% ipython --no-banner

In [1]: import numpy as np

In [2]: np.set_printoptions(precision=2, suppress=True, linewidth=100)

In [3]: tidy = lambda a: np.round(a, 2) + 0

In [4]: feats = np.load("dump.npy")

In [5]: print(feats)
[[0 1 1]
 [1 0 1]
 [1 1 0]]

In [6]: r0, g = feats[0], feats[2]

In [7]: print(r0 @ r0)
2

In [8]: pr = (r0 @ g) / (r0 @ r0) * r0

In [9]: print(g - pr)
[ 1.   0.5 -0.5]

In [10]: print((g - pr) @ r0)
0.0

In [11]: print(np.linalg.matrix_rank(np.outer(r0, g)))
1

In [12]: other = np.linalg.invert(feats)
Traceback (most recent call last):
  Cell In[12], line 1
    other = np.linalg.invert(feats)
AttributeError: module 'numpy.linalg' has no attribute 'invert'


In [13]: other = np.linalg.inv(feats)

In [14]: print(tidy(np.linalg.cond(feats)))
2.0

In [15]: print(tidy(np.linalg.slogdet(feats)[0]))
1.0

In [16]: print(tidy(np.linalg.det(feats) * np.linalg.det(other)))
1.0

In [17]: print(np.allclose(other, feats.T))
False

In [18]: print((np.abs(other) > 1e-9).astype(int))
[[1 1 1]
 [1 1 1]
 [1 1 1]]

In [19]: print(feats @ other)
[[1. 0. 0.]
 [0. 1. 0.]
 [0. 0. 1.]]

In [20]: print(tidy(np.linalg.det(feats) * other))
[[-1.  1.  1.]
 [ 1. -1.  1.]
 [ 1.  1. -1.]]

In [21]: rng = np.random.default_rng(61835)

In [22]: other = feats + rng.integers(-2, 3, (3, 1)) @ rng.integers(-2, 3, (1, 3))

In [23]: print(other)
[[ 2  5  1]
 [ 3  4  1]
 [-1 -3  0]]

In [24]: print(other - feats)
[[ 2  4  0]
 [ 2  4  0]
 [-2 -4  0]]

In [25]: print(tidy(np.linalg.svd(other - feats, compute_uv=False)))
[7.75 0.   0.  ]

In [26]: print(np.linalg.matrix_rank(other - feats, tol=1e-8))
1

In [27]: print(np.abs(other - feats).sum(axis=1))
[6 6 6]

In [28]: print(np.kron(np.eye(2, dtype=int), feats))
[[0 1 1 0 0 0]
 [1 0 1 0 0 0]
 [1 1 0 0 0 0]
 [0 0 0 0 1 1]
 [0 0 0 1 0 1]
 [0 0 0 1 1 0]]

In [29]: arr = rng.normal(size=(10, 3)) + 5 * np.array([1, 1, 0])

In [30]: print(tidy(arr))
[[ 4.63  4.42  0.87]
 [ 7.2   4.89 -0.64]
 [ 7.29  5.16 -0.35]
 [ 2.46  4.85 -0.51]
 [ 6.53  3.37 -1.33]
 [ 5.62  6.09 -0.35]
 [ 4.35  5.5   0.61]
 [ 2.9   5.88  1.28]
 [ 3.9   5.86  0.17]
 [ 3.5   4.58 -1.39]]

In [31]: other = np.c_[arr[:, :2] @ np.array([[2, -1], [1, 3]]), np.array([2, 3, 2, 3, 1, 2, 0, 0, 1, 3])]

In [32]: print(tidy(other))
[[13.68  8.64  2.  ]
 [19.3   7.46  3.  ]
 [19.74  8.19  2.  ]
 [ 9.78 12.09  3.  ]
 [16.42  3.57  1.  ]
 [17.33 12.66  2.  ]
 [14.2  12.14  0.  ]
 [11.68 14.74  0.  ]
 [13.65 13.69  1.  ]
 [11.57 10.23  3.  ]]

In [33]: print(tidy(np.linalg.lstsq(arr, other[:, 0])[0]))
[2. 1. 0.]

In [34]: print(np.linalg.matrix_rank(other))
3

In [35]: print(tidy(np.linalg.norm(other - arr @ np.linalg.lstsq(arr, other)[0], axis=0)))
[0.   0.   2.79]

In [36]: print(tidy(np.linalg.norm(np.linalg.qr(arr)[0].T @ other, axis=0) ** 2 / ((other ** 2).sum(axis=0) + 1e-12)))
[1.   1.   0.81]

In [37]: lab = rng.permutation(3)

In [38]: other = arr[:, lab] * rng.choice([-1, 1], 3)

In [39]: print(tidy(other))
[[ 4.63  4.42  0.87]
 [ 7.2   4.89 -0.64]
 [ 7.29  5.16 -0.35]
 [ 2.46  4.85 -0.51]
 [ 6.53  3.37 -1.33]
 [ 5.62  6.09 -0.35]
 [ 4.35  5.5   0.61]
 [ 2.9   5.88  1.28]
 [ 3.9   5.86  0.17]
 [ 3.5   4.58 -1.39]]

In [40]: Uu, _, VT = np.linalg.svd(arr.T @ other)

In [41]: print(tidy(Uu @ VT))
[[1. 0. 0.]
 [0. 1. 0.]
 [0. 0. 1.]]

In [42]: data = np.loadtxt("w.csv", delimiter=",")

In [43]: print(data)
[[-3.  0.  0.]
 [ 0. -3.  0.]
 [ 0.  0. -3.]]

In [44]: # 3 groups of indices that never mix

In [45]: print(data @ data)
[[9. 0. 0.]
 [0. 9. 0.]
 [0. 0. 9.]]

In [46]: J = np.load("mat.npy")

In [47]: print(J)
[[2 2 0 1]
 [1 1 1 1]
 [2 0 2 0]
 [0 1 2 1]]

In [48]: O, evecs = np.linalg.qr(J[:, :1])[0], np.linalg.qr(J[:, 1:])[0]

In [49]: sv = np.linalg.svd(O.T @ evecs, compute_uv=False)

In [50]: print(tidy(np.degrees(np.arccos(sv.clip(0, 1)))))
[26.39]

In [51]: print((sv > 0.9).sum())
0

In [52]: print(tidy(np.linalg.norm(O @ O.T - evecs @ evecs.T, 2)))
1.0

In [53]: Xs = arr - arr.mean(axis=0)

In [54]: Uu, sv, VT = np.linalg.svd(Xs, full_matrices=False)

In [55]: print(tidy((sv ** 2).sum() ** 2 / (sv ** 4).sum()))
1.76

In [56]: print(tidy(np.abs(VT[-1])))
[0.03 0.73 0.68]

In [57]: print(np.abs(VT[0]).argmax())
0

In [58]: print((np.sign(Uu[:, 0]) == np.sign(Uu[0, 0])).astype(int))
[1 0 0 1 0 0 1 1 1 1]

In [59]: print(tidy(Xs.mean(axis=0)))
[0. 0. 0.]

In [60]: print(tidy(VT[0] * np.sign(VT[0, np.abs(VT[0]).argmax()])))
[ 0.95 -0.18 -0.24]

In [61]: print(np.linalg.matrix_rank(Xs))
3

In [62]: other = np.array([[2, -2, 0, 1], [-2, -1, -2, 2], [1, 0, 1, 2], [2, -2, -1, 0]])

In [63]: M = np.triu(other, 1)

In [64]: print(M)
[[ 0 -2  0  1]
 [ 0  0 -2  2]
 [ 0  0  0  2]
 [ 0  0  0  0]]

In [65]: # triangular, det is the product of the diagonal

In [66]: P = np.triu(np.array([[-2, -3, 0, 2], [3, 0, 0, 3], [-3, 0, 0, 1], [1, -3, -1, 1]]), 1) + np.eye(4)

In [67]: other = P @ M @ np.linalg.inv(P)

In [68]: print(other)
[[ 0. -2.  6. -5.]
 [ 0.  0. -2.  4.]
 [ 0.  0.  0.  2.]
 [ 0.  0.  0.  0.]]

In [69]: print(np.trace(other), np.trace(M))
0.0 0

In [70]: print(tidy(np.linalg.det(other)))
0.0

In [71]: F = np.array([[-0.04, 1.97, -1.99],
    ...:     [0.06, 1.97, -1.97],
    ...:     [-0.1, 2.04, -2.02],
    ...:     [-0.02, 2.01, -2.04],
    ...:     [-0.06, 2.02, -1.97],
    ...:     [0.02, 1.98, -2.06],
    ...:     [0.02, 2.01, -2.08],
    ...:     [0.05, 1.95, -1.99],
    ...:     [-0.08, 1.98, -2.04],
    ...:     [3.05, 1.0, 2.97],
    ...:     [3.08, 1.01, 3.08],
    ...:     [3.04, 1.01, 3.1],
    ...:     [2.96, 0.98, 3.07],
    ...:     [2.97, 0.93, 2.93],
    ...:     [3.03, 1.07, 3.0],
    ...:     [3.01, 1.02, 2.97],
    ...:     [3.05, 0.96, 3.02],
    ...:     [2.96, 0.97, 2.97]])

In [72]: W2 = F[[6, 12]].astype(float)

In [73]: for _ in range(4):
    ...:     lab = np.linalg.norm(F[:, None] - W2, axis=-1).argmin(axis=1)
    ...:     W2 = np.array([F[lab == j].mean(axis=0) for j in range(2)])
    ...: 

In [74]: print(lab)
[0 0 0 0 0 0 0 0 0 1 1 1 1 1 1 1 1 1]

In [75]: print(np.bincount(lab))
[9 9]

In [76]: print(np.trace(feats @ feats @ feats) // 6)
1

In [77]: print(feats.sum(axis=0))
[2 2 2]

In [78]: low = np.diag(feats.sum(axis=1)) - feats

In [79]: print(np.linalg.matrix_rank(low))
2

In [80]: dist = np.linalg.norm(F[:, None] - F[None], axis=-1)

In [81]: print(np.unravel_index(dist.round(6).argmax(), dist.shape))
(np.int64(2), np.int64(10))

In [82]: print(np.flatnonzero(dist[9] < dist.mean() / 2))
[ 9 10 11 12 13 14 15 16 17]

In [83]: print(tidy(dist[:5, :5]))
[[0.   0.1  0.1  0.07 0.06]
 [0.1  0.   0.18 0.11 0.13]
 [0.1  0.18 0.   0.09 0.07]
 [0.07 0.11 0.09 0.   0.08]
 [0.06 0.13 0.07 0.08 0.  ]]

In [84]: Xs = F - F.mean(axis=0)

In [85]: evecs = np.linalg.svd(Xs)[2][:2]

In [86]: other = Xs - Xs @ evecs.T @ evecs

In [87]: print(tidy(other.std(axis=0)))
[0.01 0.03 0.  ]

In [88]: Xs = F - F.mean(axis=0)

In [89]: Uu, sv, VT = np.linalg.svd(Xs, full_matrices=False)

In [90]: print(tidy(sv ** 2 / (sv ** 2).sum()))
[1. 0. 0.]

In [91]: print(tidy(Xs.mean(axis=0)))
[0. 0. 0.]

In [92]: print(np.abs(Uu[:, 0]).argmax())
10

In [93]: print(np.linalg.matrix_rank(Xs))
3

In [94]: X = np.loadtxt("case17.csv", delimiter=",")

In [95]: print(X)
[[-18.02   6.71 -23.69]
 [-19.43   7.82 -23.55]
 [-19.69   9.07 -21.98]
 [ 33.92   3.36  26.38]
 [ 35.14   3.96  25.49]
 [ 35.26   4.18  25.46]
 [ 32.84   3.9   25.51]
 [-16.72   6.8  -22.31]
 [ 34.85   1.68  26.14]
 [-18.53   9.14 -21.67]
 [ 33.49   2.71  26.69]
 [-18.55   8.37 -20.56]
 [-17.23   7.62 -23.33]
 [-18.61   8.51 -22.46]
 [ 36.38   4.73  26.64]
 [-18.79   7.86 -22.74]
 [-19.06   8.62 -21.44]
 [ 34.65   3.63  25.62]
 [-18.34   7.46 -23.01]]

In [96]: lab = rng.permutation(3)

In [97]: other = X[:, lab] * rng.choice([-1, 1], 3)

In [98]: print(other)
[[ -6.71 -23.69  18.02]
 [ -7.82 -23.55  19.43]
 [ -9.07 -21.98  19.69]
 [ -3.36  26.38 -33.92]
 [ -3.96  25.49 -35.14]
 [ -4.18  25.46 -35.26]
 [ -3.9   25.51 -32.84]
 [ -6.8  -22.31  16.72]
 [ -1.68  26.14 -34.85]
 [ -9.14 -21.67  18.53]
 [ -2.71  26.69 -33.49]
 [ -8.37 -20.56  18.55]
 [ -7.62 -23.33  17.23]
 [ -8.51 -22.46  18.61]
 [ -4.73  26.64 -36.38]
 [ -7.86 -22.74  18.79]
 [ -8.62 -21.44  19.06]
 [ -3.63  25.62 -34.65]
 [ -7.46 -23.01  18.34]]

In [99]: Uu, _, VT = np.linalg.svd(X.T @ other)

In [100]: print(tidy(Uu @ VT))
[[ 0.  0. -1.]
 [-1.  0.  0.]
 [ 0.  1.  0.]]

In [101]: print(tidy(np.linalg.lstsq(X, other)[0]))
[[ 0.  0. -1.]
 [-1.  0.  0.]
 [ 0.  1.  0.]]

In [102]: gram = np.cov(X, rowvar=False)

In [103]: print(tidy(np.linalg.eigvalsh(gram)[::-1]))
[1332.46    1.03    0.54]

In [104]: print(tidy(np.polyfit(X[:, 2], X[:, 0], 1)))
[1.09 6.11]

In [105]: print(gram.shape)
(3, 3)

In [106]: W2 = X[[5, 11]].astype(float)

In [107]: for _ in range(7):
     ...:     lab = np.linalg.norm(X[:, None] - W2, axis=-1).argmin(axis=1)
     ...:     W2 = np.array([X[lab == j].mean(axis=0) for j in range(2)])
     ...: 

In [108]: print(lab)
[1 1 1 0 0 0 0 1 0 1 0 1 1 1 0 1 1 0 1]

In [109]: print(tidy(W2))
[[ 34.57   3.52  25.99]
 [-18.45   8.   -22.43]]

In [110]: print(np.abs(W2[1] - W2[0]).argmax())
0
